In [1]: import numpy as np

In [2]: np.set_printoptions(precision=3, suppress=True, linewidth=100)

In [3]: J = np.load("m.npy")

In [4]: print(J)
[[-3  0 -3 -3 -4  2]
 [ 2 -3  0 -3 -3 -4]
 [-4  2 -3  0 -3 -3]
 [-3 -4  2 -3  0 -3]
 [-3 -3 -4  2 -3  0]
 [ 0 -3 -3 -4  2 -3]]

In [5]: other = np.linalg.inv(J)

In [6]: print((np.abs(other) > 1e-9).astype(int))
[[1 1 1 1 1 1]
 [1 1 1 1 1 1]
 [1 1 1 1 1 1]
 [1 1 1 1 1 1]
 [1 1 1 1 1 1]
 [1 1 1 1 1 1]]

In [7]: print((J @ J)[0])
[42 12 22  2 37  6]

In [8]: print(np.sort(np.abs(np.fft.fft(J[0]))), np.sort(np.linalg.svd(J, compute_uv=False)))
[ 4.359  4.359  4.583  4.583  9.    11.   ] [ 4.359  4.359  4.583  4.583  9.    11.   ]

In [9]: print(np.allclose(J @ J.T, J.T @ J))
True

In [10]: print(J @ (-1.0) ** np.arange(6))
[-9.  9. -9.  9. -9.  9.]

In [11]: print(J @ np.ones(6))
[-11. -11. -11. -11. -11. -11.]

In [12]: print(np.fft.fft(J[0]))
[-11. +0.j      4.5+0.866j  -3.5+2.598j  -9. +0.j     -3.5-2.598j   4.5-0.866j]

In [13]: x = np.array([0, 6, -3, 8, 6, 7])

In [14]: h1 = np.maximum(J @ x, 0)

In [15]: print(np.maximum(J @ (3 * x), 0))
[0 0 0 0 0 0]

In [16]: print(np.flatnonzero(h1 > 1e-9))
[]

In [17]: print(h1)
[0 0 0 0 0 0]

In [18]: W0 = np.load("case9.npy")

In [19]: print(W0)
[[0. 1. 1. 1. 1. 1. 1. 1. 1.]
 [1. 0. 1. 1. 1. 1. 1. 1. 1.]
 [1. 1. 0. 1. 1. 1. 1. 1. 1.]
 [1. 1. 1. 0. 1. 1. 1. 1. 1.]
 [1. 1. 1. 1. 0. 1. 1. 1. 1.]
 [1. 1. 1. 1. 1. 0. 1. 1. 1.]
 [1. 1. 1. 1. 1. 1. 0. 1. 1.]
 [1. 1. 1. 1. 1. 1. 1. 0. 1.]
 [1. 1. 1. 1. 1. 1. 1. 1. 0.]]

In [20]: print(np.round(np.linalg.eigvalsh(W0).min(), 3))
-1.0
